$ python -q
>>> import numpy as np
>>> np.set_printoptions(precision=2, suppress=True, linewidth=160)
>>> J = np.array([[4, 4, 4, 4, 4],
...     [4, 8, 8, 8, 8],
...     [4, 8, 12, 12, 12],
...     [4, 8, 12, 16, 16],
...     [4, 8, 12, 16, 20]])
>>> J
array([[ 4,  4,  4,  4,  4],
       [ 4,  8,  8,  8,  8],
       [ 4,  8, 12, 12, 12],
       [ 4,  8, 12, 16, 16],
       [ 4,  8, 12, 16, 20]])
>>> evals, V = np.linalg.eigh(J)
>>> x0 = np.array([2, -3, 1, -3, 1])
>>> np.abs(J).sum(axis=1).max(), np.round(np.abs(evals).max(), 2)
(np.int64(60), np.float64(49.37))
>>> x0 @ J @ x0
np.int64(104)
>>> V * np.maximum(evals, 0) @ V.T
array([[ 4.,  4.,  4.,  4.,  4.],
       [ 4.,  8.,  8.,  8.,  8.],
       [ 4.,  8., 12., 12., 12.],
       [ 4.,  8., 12., 16., 16.],
       [ 4.,  8., 12., 16., 20.]])
>>> (np.sign(V[:, -1].round(6)) == np.sign(V[0, -1].round(6))).astype(int)
array([1, 1, 1, 1, 1])
>>> V * np.abs(evals) @ V.T
array([[ 4.,  4.,  4.,  4.,  4.],
       [ 4.,  8.,  8.,  8.,  8.],
       [ 4.,  8., 12., 12., 12.],
       [ 4.,  8., 12., 16., 16.],
       [ 4.,  8., 12., 16., 20.]])
>>> G = J.T @ J
>>> np.linalg.eigvalsh(G)[::-1]
array([2437.81,   33.58,    5.44,    2.  ,    1.18])
>>> np.linalg.matrix_rank(G)
np.int64(5)
>>> np.trace(G), (J ** 2).sum()
(np.int64(2480), np.int64(2480))
>>> x0 = np.ones(5)
>>> for _ in range(6):
...     x0 = J @ x0
...     x0 /= np.linalg.norm(x0)
...     print(round(x0 @ J @ x0, 2))
... 
49.31
49.37
49.37
49.37
49.37
49.37
>>> np.round(np.linalg.eigvalsh(J)[-1], 2)
np.float64(49.37)
>>> x0
array([0.17, 0.33, 0.46, 0.55, 0.6 ])
>>> r0 = np.array([5, 2, 1, 3, 2])
>>> A2 = J + np.outer(r0, np.eye(5)[1])
>>> round(np.linalg.det(A2) / np.linalg.det(J), 2), round(1 + np.linalg.solve(J, r0)[1], 2)
(np.float64(0.5), np.float64(0.5))
>>> np.linalg.matrix_rank(np.linalg.inv(A2) - np.linalg.inv(J), tol=1e-8)
np.int64(1)
>>> K = np.load("a.npy")
>>> K
array([[-0.47,  0.99, -0.87,  1.22],
       [ 2.92, -2.94, -1.17, -0.31],
       [ 1.84, -1.92, -0.82, -0.26],
       [-0.18,  0.99, -1.04,  1.31],
       [ 2.19, -0.06, -4.03,  3.55],
       [ 1.81, -1.06, -1.71,  1.15],
       [-0.65,  1.79, -1.67,  2.69],
       [ 0.07,  2.07, -3.29,  3.9 ],
       [ 1.37,  0.11, -2.57,  2.35],
       [-0.3 ,  0.79, -1.07,  1.31],
       [ 2.08, -0.01, -3.99,  3.71],
       [ 2.5 , -1.  , -3.13,  2.51],
       [ 2.46, -1.12, -2.81,  2.32],
       [ 0.17,  1.96, -3.03,  3.75],
       [ 0.93, -0.93, -0.4 , -0.08],
       [ 0.94, -0.91, -0.44, -0.1 ],
       [ 2.8 , -2.04, -2.26,  1.01],
       [ 2.83, -1.84, -2.23,  1.06],
       [ 3.1 , -3.09, -1.21, -0.35],
       [ 2.29, -0.96, -2.96,  2.27],
       [ 0.67,  0.04, -1.15,  1.14],
       [-0.27,  0.96, -1.04,  1.23],
       [ 2.07, -0.13, -4.  ,  3.44],
       [ 1.61, -1.04, -1.8 ,  0.96],
       [ 1.12,  1.13, -3.59,  3.87],
       [ 1.1 ,  1.04, -3.54,  3.82],
       [ 0.97,  1.15, -3.43,  3.81],
       [ 2.72, -2.03, -2.31,  1.03],
       [ 1.94, -1.91, -1.  , -0.09],
       [ 0.51,  0.92, -2.24,  2.53]])
>>> G = np.cov(K, rowvar=False)
>>> np.round(np.linalg.eigvalsh(G)[::-1], 2) + 0
array([4.57, 2.23, 0.01, 0.  ])
>>> G
array([[ 1.29, -1.39, -0.33, -0.37],
       [-1.39,  2.1 , -0.51,  1.5 ],
       [-0.33, -0.51,  1.31, -1.47],
       [-0.37,  1.5 , -1.47,  2.11]])
>>> np.median(K, axis=0)
array([ 1.49, -0.1 , -2.24,  1.31])
>>> Z = K[[1, 2]].astype(float)
>>> for _ in range(5):
...     lab = np.linalg.norm(K[:, None] - Z, axis=-1).argmin(axis=1)
...     Z = np.array([K[lab == j].mean(axis=0) for j in range(2)])
... 
>>> lab
array([1, 0, 0, 1, 1, 0, 1, 1, 1, 1, 1, 1, 1, 1, 0, 0, 0, 0, 0, 1, 1, 1, 1, 0, 1, 1, 1, 0, 0, 1])
>>> Z[1] - Z[0]
array([-1.2 ,  2.35, -1.21,  2.3 ])
>>> left, sv, VT = np.linalg.svd(K)
>>> sv
array([19.44, 10.88,  0.48,  0.35])
>>> A2 = left[:, :2] @ np.diag(sv[:2]) @ VT[:2]
>>> np.linalg.matrix_rank(A2)
np.int64(2)
>>> np.linalg.matrix_rank(K, rtol=0.05)
np.int64(2)
>>> r0, v = K[24], K[13]
>>> round(r0 @ v, 2)
np.float64(27.8)
>>> round(r0 @ r0, 2)
np.float64(30.4)
>>> p = (r0 @ v) / (r0 @ r0) * r0
>>> round(np.linalg.norm(r0 + v) ** 2 + np.linalg.norm(r0 - v) ** 2, 2)
np.float64(115.02)
>>> np.round((v - p) @ r0, 2)
np.float64(0.0)
>>> p
array([ 1.02,  1.03, -3.28,  3.54])
>>> rng = np.random.default_rng(5633)
>>> A2 = K + rng.integers(-2, 3, (30, 2)) @ rng.integers(-2, 3, (2, 4))
>>> A2
array([[ 0.53, -4.01, -2.87, -2.78],
       [ 3.92,  1.06,  2.83,  4.69],
       [-0.16, -0.92, -2.82, -1.26],
       [ 0.82, -4.01, -3.04, -2.69],
       [ 1.19,  1.94, -4.03,  4.55],
       [-0.19, -3.06, -5.71, -2.85],
       [ 0.35,  5.79,  2.33,  7.69],
       [ 0.07,  5.07, -1.29,  6.9 ],
       [ 1.37, -5.89, -6.57, -3.65],
       [-3.3 ,  3.79, -3.07,  1.31],
       [-0.92, -0.01, -7.99,  0.71],
       [-0.5 ,  2.  , -5.13,  2.51],
       [ 3.46,  2.88,  1.19,  7.32],
       [-1.83, -0.04, -7.03, -0.25],
       [ 0.93,  5.07,  3.6 ,  5.92],
       [ 0.94,  2.09,  1.56,  2.9 ],
       [ 3.8 , -4.04, -2.26,  0.01],
       [ 3.83, -0.84, -0.23,  3.06],
       [ 3.1 ,  2.91,  2.79,  5.65],
       [ 3.29, -5.96, -4.96, -1.73],
       [-0.33,  2.04, -1.15,  2.14],
       [-2.27,  1.96, -3.04,  0.23],
       [ 3.07,  3.87,  0.  ,  8.44],
       [-0.39,  2.96, -1.8 ,  2.96],
       [-0.88, -0.87, -7.59, -0.13],
       [ 0.1 ,  3.04, -3.54,  4.82],
       [-1.03,  5.15, -3.43,  5.81],
       [ 4.72, -3.03, -0.31,  2.03],
       [ 0.94, -5.91, -5.  , -5.09],
       [ 2.51, -3.08, -2.24,  0.53]])
>>> A2 - K
array([[ 1., -5., -2., -4.],
       [ 1.,  4.,  4.,  5.],
       [-2.,  1., -2., -1.],
       [ 1., -5., -2., -4.],
       [-1.,  2.,  0.,  1.],
       [-2., -2., -4., -4.],
       [ 1.,  4.,  4.,  5.],
       [ 0.,  3.,  2.,  3.],
       [ 0., -6., -4., -6.],
       [-3.,  3., -2.,  0.],
       [-3.,  0., -4., -3.],
       [-3.,  3., -2.,  0.],
       [ 1.,  4.,  4.,  5.],
       [-2., -2., -4., -4.],
       [ 0.,  6.,  4.,  6.],
       [ 0.,  3.,  2.,  3.],
       [ 1., -2.,  0., -1.],
       [ 1.,  1.,  2.,  2.],
       [ 0.,  6.,  4.,  6.],
       [ 1., -5., -2., -4.],
       [-1.,  2.,  0.,  1.],
       [-2.,  1., -2., -1.],
       [ 1.,  4.,  4.,  5.],
       [-2.,  4.,  0.,  2.],
       [-2., -2., -4., -4.],
       [-1.,  2.,  0.,  1.],
       [-2.,  4.,  0.,  2.],
       [ 2., -1.,  2.,  1.],
       [-1., -4., -4., -5.],
       [ 2., -4.,  0., -2.]])
>>> np.abs(A2 - K).sum(axis=1)
array([12., 14.,  6., 12.,  4., 12., 14.,  8., 16.,  8., 10.,  8., 14., 12., 16.,  8.,  4.,  6., 16., 12.,  4.,  6., 14.,  8., 12.,  4.,  8.,  6., 14.,  8.])
>>> np.round(np.linalg.svd(A2 - K, compute_uv=False), 2) + 0
array([29.95, 13.15,  0.  ,  0.  ])
>>> np.linalg.matrix_rank(A2 - K, tol=1e-8)
np.int64(2)
